% ipython --no-banner

In [1]: import numpy as np

In [2]: import numpy.linalg as la

In [3]: np.set_printoptions(precision=1, suppress=True, linewidth=140, floatmode="fixed")

In [4]: feats = np.load("dump.npy")

In [5]: print(feats)
[[-3.4  0.7 -1.7]
 [ 3.9 -3.2 -3.1]
 [ 6.0 -8.2  1.8]
 [ 7.1 -3.5  7.9]
 [ 2.1  1.6 -4.2]
 [ 2.4 -0.1  0.5]
 [ 3.9  1.4  1.4]
 [ 8.8  0.9 -1.5]
 [ 7.3  0.5 -7.8]
 [ 6.6  2.9 -6.4]
 [-2.6  3.8  3.1]]

In [6]: Xc = feats - feats.mean(axis=0)

In [7]: U, sigma, vt = la.svd(Xc, full_matrices=False)

In [8]: print(np.searchsorted(np.cumsum(sigma ** 2) / (sigma ** 2).sum(), 0.9) + 1)
3

In [9]: print(sigma ** 2 / (sigma ** 2).sum())
[0.5 0.4 0.1]

In [10]: print((np.sign(U[:, 0]) == np.sign(U[0, 0])).astype(int))
[1 1 0 0 1 0 0 1 1 1 0]

In [11]: X = np.load("out1.npy")

In [12]: print(X)
[[ -1.4  -7.3   9.9]
 [ -3.2  -8.2  10.2]
 [ -0.5   3.6  25.8]
 [ -2.8  -7.4   9.1]
 [ -3.2  -7.2   9.8]
 [ -2.5   4.3  24.2]
 [ -0.2  -7.7  10.8]
 [ -2.1   4.1  22.8]
 [  0.5   3.7  23.5]
 [ -0.4  -6.7  10.4]
 [ -1.0   4.3  22.5]
 [ -1.2  -9.3  11.2]
 [ -1.1  -6.3   9.1]
 [  0.8   4.7  24.2]
 [ -0.5   4.4  22.9]
 [ -2.6  -8.1   9.1]
 [ -2.6  -8.3   8.3]
 [ -0.1 -10.1  10.0]
 [ -1.7 -10.3  10.1]
 [  0.0  -8.7  10.4]
 [ -0.5   3.4  27.0]
 [ -2.3 -10.0   9.1]
 [ -0.5  -6.4   9.0]
 [ -2.3  -7.7   9.8]]

In [13]: Xc = X - X.mean(axis=0)

In [14]: U, sigma, vt = la.svd(Xc, full_matrices=False)

In [15]: print(np.abs(vt[0]).argmax())
2

In [16]: print(round((sigma ** 2).sum() ** 2 / (sigma ** 4).sum(), 1))
1.1

In [17]: print(np.round(Xc.mean(axis=0), 1) + 0)
[0.0 0.0 0.0]

In [18]: print(la.matrix_rank(Xc))
3

In [19]: print(np.abs(U[:, 0]).argmax())
20

In [20]: print(np.searchsorted(np.cumsum(sigma ** 2) / (sigma ** 2).sum(), 0.9) + 1)
1

In [21]: print((np.sign(U[:, 0]) == np.sign(U[0, 0])).astype(int))
[1 1 0 1 1 0 1 0 0 1 0 1 1 0 0 1 1 1 1 1 0 1 1 1]

In [22]: print(np.abs(vt[-1]))
[0.8 0.4 0.4]

In [23]: print(sigma)
[43.7  6.0  5.0]
